In [1]: import numpy as np

In [2]: import numpy.linalg as la

In [3]: np.set_printoptions(precision=2, suppress=True, linewidth=120, legacy="1.25")

In [4]: def rnd(a):
   ...:     return np.round(a, 2) + 0
   ...: 

In [5]: data = np.loadtxt("a.csv", delimiter=",")

In [6]: rnd(data)
Out[6]: 
array([[ 0.97, -0.09, -0.05,  0.03, -0.06,  0.08, -0.06, -0.01, -0.01,  0.  , -0.07, -0.05,  0.  ],
       [-0.09,  0.75, -0.14,  0.07, -0.15,  0.23, -0.16, -0.02, -0.02, -0.01, -0.18, -0.13, -0.01],
       [-0.05, -0.14,  0.92,  0.04, -0.09,  0.13, -0.09, -0.01, -0.01, -0.01, -0.11, -0.08,  0.  ],
       [ 0.03,  0.07,  0.04,  0.98,  0.05, -0.07,  0.05,  0.01,  0.01,  0.  ,  0.05,  0.04,  0.  ],
       [-0.06, -0.15, -0.09,  0.05,  0.9 ,  0.14, -0.1 , -0.01, -0.01, -0.01, -0.11, -0.08,  0.  ],
       [ 0.08,  0.23,  0.13, -0.07,  0.14,  0.79,  0.14,  0.02,  0.02,  0.01,  0.17,  0.12,  0.01],
       [-0.06, -0.16, -0.09,  0.05, -0.1 ,  0.14,  0.9 , -0.01, -0.02, -0.01, -0.11, -0.08,  0.  ],
       [-0.01, -0.02, -0.01,  0.01, -0.01,  0.02, -0.01,  1.  ,  0.  ,  0.  , -0.01, -0.01,  0.  ],
       [-0.01, -0.02, -0.01,  0.01, -0.01,  0.02, -0.02,  0.  ,  1.  ,  0.  , -0.02, -0.01,  0.  ],
       [ 0.  , -0.01, -0.01,  0.  , -0.01,  0.01, -0.01,  0.  ,  0.  ,  1.  , -0.01,  0.  ,  0.  ],
       [-0.07, -0.18, -0.11,  0.05, -0.11,  0.17, -0.11, -0.01, -0.02, -0.01,  0.86, -0.1 , -0.01],
       [-0.05, -0.13, -0.08,  0.04, -0.08,  0.12, -0.08, -0.01, -0.01,  0.  , -0.1 ,  0.93,  0.  ],
       [ 0.  , -0.01,  0.  ,  0.  ,  0.  ,  0.01,  0.  ,  0.  ,  0.  ,  0.  , -0.01,  0.  ,  1.  ]])

In [7]: ev, vecs = la.eigh(data)

In [8]: x = np.array([2, 2, -3, -1, -5, -2, 4, 5, -5, 4, 2, -5, 2])

In [9]: rnd(la.eigvalsh(data[1:, 1:]))
Out[9]: array([0.03, 1.  , 1.  , 1.  , 1.  , 1.  , 1.  , 1.  , 1.  , 1.  , 1.  , 1.  ])

In [10]: rnd(x @ data @ x)
Out[10]: 161.52

In [11]: Uu, sv, VT = la.svd(data)

In [12]: rnd(sv)
Out[12]: array([1., 1., 1., 1., 1., 1., 1., 1., 1., 1., 1., 1., 0.])

In [13]: np.argmax(sv[:-1] / (sv[1:] + 1e-6)) + 1
Out[13]: 12

In [14]: out = Uu[:, :12] @ np.diag(sv[:12]) @ VT[:12]

In [15]: rnd(la.norm(data - out, 2)), rnd(sv[12])
Out[15]: (0.0, 0.0)

In [16]: rnd(np.abs(data - out).max())
Out[16]: 0.0

In [17]: rnd(la.norm(data - out) / la.norm(data))
Out[17]: 0.0
